In [1]: import numpy as np

In [2]: from numpy import linalg as LA

In [3]: np.set_printoptions(precision=2, suppress=True, linewidth=120)

In [4]: X = np.load("sample6.npy")

In [5]: X
Out[5]: 
array([[-5, -5, -4, -4],
       [ 0,  0,  1,  1],
       [-6, -6, -5, -5]])

In [6]: u = np.array([-3, 2])

In [7]: np.polyval(u, X[1])
Out[7]: array([ 2,  2, -1, -1])

In [8]: np.cross(X[1, :3], X[2, :3])
Out[8]: array([ 6, -6,  0])

In [9]: left, sig, Vh = LA.svd(X)

In [10]: np.argmax(sig[:-1] / (sig[1:] + 1e-6)) + 1
Out[10]: np.int64(2)

In [11]: M2 = left[:, :2] @ np.diag(sig[:2]) @ Vh[:2]

In [12]: M2.round(2) + 0
Out[12]: 
array([[-5., -5., -4., -4.],
       [ 0.,  0.,  1.,  1.],
       [-6., -6., -5., -5.]])

In [13]: np.round(np.abs(X - M2).max(), 2)
Out[13]: np.float64(0.0)

In [14]: LA.matrix_rank(X, rtol=0.05)
Out[14]: np.int64(2)

In [15]: W = np.array([[2, 1, 1, 2], [1, 2, 0, 0], [1, 1, 2, 1], [0, 1, 2, 0]])

In [16]: b = np.array([0, 0, 0, 0])

In [17]: hid = np.maximum(X @ W + b, 0)

In [18]: (hid > 0).astype(int)
Out[18]: 
array([[0, 0, 0, 0],
       [1, 1, 1, 1],
       [0, 0, 0, 0]])

In [19]: C = np.array([[3, -1, -2], [-3, -3, 3], [-2, 3, -2], [0, 3, 2]])

In [20]: hid @ C
Out[20]: 
array([[  0,   0,   0],
       [-11,   8,  -2],
       [  0,   0,   0]])

In [21]: data = np.load("arr.npy")

In [22]: data
Out[22]: 
array([[139.15, -80.03, -58.99],
       [139.67, -77.54, -60.8 ],
       [139.82, -81.76, -60.82],
       [141.94, -79.26, -59.85],
       [141.15, -79.65, -60.23],
       [141.2 , -79.53, -61.93],
       [139.52, -79.68, -57.93],
       [140.17, -81.03, -59.83],
       [140.2 , -80.55, -57.95],
       [138.7 , -80.37, -59.58],
       [139.04, -80.37, -59.31],
       [140.19, -78.38, -59.06],
       [140.99, -79.92, -59.29],
       [139.77, -79.32, -59.85],
       [139.41, -79.19, -60.93],
       [139.71, -78.13, -60.28],
       [138.35, -79.19, -60.29],
       [140.14, -81.43, -59.63],
       [137.39, -79.63, -60.42]])

In [23]: np.abs(LA.svd(data)[2][-1])
Out[23]: array([0.54, 0.39, 0.74])

In [24]: LA.cond(data) > 100
Out[24]: np.True_

In [25]: round(np.log10(LA.cond(data)))
Out[25]: 2

In [26]: cen = (data - data.mean(axis=0)) / data.std(axis=0)

In [27]: cen.std(axis=0)
Out[27]: array([1., 1., 1.])

In [28]: np.argwhere(np.abs(cen) > 2)
Out[28]: 
array([[ 1,  1],
       [ 3,  0],
       [ 5,  2],
       [18,  0]])

In [29]: b = LA.lstsq(np.delete(cen, 2, axis=1), cen[:, 2])[0]

In [30]: np.round(1 - np.var(cen[:, 2] - np.delete(cen, 2, axis=1) @ b), 2)
Out[30]: np.float64(0.04)

In [31]: b
Out[31]: array([-0.04, -0.2 ])

In [32]: cen = data - data.mean(axis=0)

In [33]: left, sig, Vh = LA.svd(cen, full_matrices=False)

In [34]: Vh[0] * np.sign(Vh[0, np.abs(Vh[0]).argmax()])
Out[34]: array([ 0.18,  0.8 , -0.57])

In [35]: round(float((sig ** 2).sum() ** 2 / (sig ** 4).sum()), 2)
Out[35]: 2.91

In [36]: np.abs(Vh[0]).argmax()
Out[36]: np.int64(1)

In [37]: np.abs(Vh[-1])
Out[37]: array([0.12, 0.55, 0.82])

In [38]: (np.sign(left[:, 0]) == np.sign(left[0, 0])).astype(int)
Out[38]: array([1, 0, 1, 0, 0, 0, 1, 1, 1, 1, 1, 0, 1, 0, 0, 0, 0, 1, 1])

In [39]: E = np.array([[0, -1], [0, 0]])

In [40]: LA.cond(E) > 100
Out[40]: np.True_

In [41]: round(LA.norm(E, 2) / LA.norm(E), 2)
Out[41]: np.float64(1.0)

In [42]: LA.matrix_rank(E, rtol=0.1)
Out[42]: np.int64(1)

In [43]: np.unique(E.round(6), axis=0).shape
Out[43]: (2, 2)

In [44]: np.allclose(E[:-1].T @ LA.lstsq(E[:-1].T, E[-1])[0], E[-1])
Out[44]: True

In [45]: u = np.array([1, 1])

In [46]: np.polyval(u, E[0])
Out[46]: array([1, 0])

In [47]: np.convolve(E[0], u)
Out[47]: array([ 0, -1, -1])

In [48]: np.correlate(E[0], E[1], "full")
Out[48]: array([0, 0, 0])

In [49]: rng = np.random.default_rng(3)

In [50]: lab = rng.permutation(2)

In [51]: lab
Out[51]: array([1, 0])

In [52]: M2 = E[lab][:, lab]

In [53]: np.sort(np.abs(LA.eigvals(M2)))
Out[53]: array([0., 0.])

In [54]: M2
Out[54]: 
array([[ 0,  0],
       [-1,  0]])

In [55]: np.allclose(M2, E)
Out[55]: False

In [56]: E @ E
Out[56]: 
array([[0, 0],
       [0, 0]])

In [57]: np.sort(LA.eigvals(E))
Out[57]: array([0., 0.])

In [58]: try:
    ...:     LA.inv(E)
    ...: except LA.LinAlgError as e:
    ...:     print("failed:", e)
    ...: 
failed: Singular matrix

In [59]: A = np.loadtxt("x.csv", delimiter=",")

In [60]: A
Out[60]: 
array([[ 0., -3., -2.,  0.],
       [ 0.,  0., -2.,  0.],
       [ 0.,  0.,  0.,  2.],
       [ 0.,  0.,  0.,  0.]])

In [61]: # triangular, det is the product of the diagonal

In [62]: left, sig, Vh = LA.svd(A)

In [63]: sig
Out[63]: array([3.81, 2.  , 1.57, 0.  ])

In [64]: np.argmax(sig[:-1] / (sig[1:] + 1e-6)) + 1
Out[64]: np.int64(3)

In [65]: M2 = left[:, :3] @ np.diag(sig[:3]) @ Vh[:3]

In [66]: np.round(LA.norm(A - M2) / LA.norm(A), 2)
Out[66]: np.float64(0.0)

In [67]: LA.matrix_rank(A, rtol=0.05)
Out[67]: np.int64(3)

In [68]: LA.matrix_rank(M2)
Out[68]: np.int64(3)

In [69]: np.round(np.abs(A - M2).max(), 2)
Out[69]: np.float64(0.0)

In [70]: np.round(LA.norm(A, 2) / LA.norm(A), 2)
Out[70]: np.float64(0.83)

In [71]: [round(float(x), 2) for x in LA.svd(A, compute_uv=False)[:3]]
Out[71]: [3.81, 2.0, 1.57]

In [72]: np.argsort(-LA.norm(A, axis=0).round(6), kind="stable")[:3]
Out[72]: array([1, 2, 3])

In [73]: LA.matrix_rank(A, rtol=0.1)
Out[73]: np.int64(3)

In [74]: M = np.load("run16.npy")

In [75]: M
Out[75]: 
array([[0., 0., 2., 1.],
       [0., 0., 0., 2.],
       [2., 0., 0., 0.],
       [1., 2., 0., 0.]])

In [76]: round(LA.eigvalsh(M).min(), 2)
Out[76]: np.float64(-2.56)

In [77]: [round(float(LA.det(M[:i, :i])), 2) + 0 for i in range(1, 5)]
Out[77]: [0.0, 0.0, 0.0, 16.0]
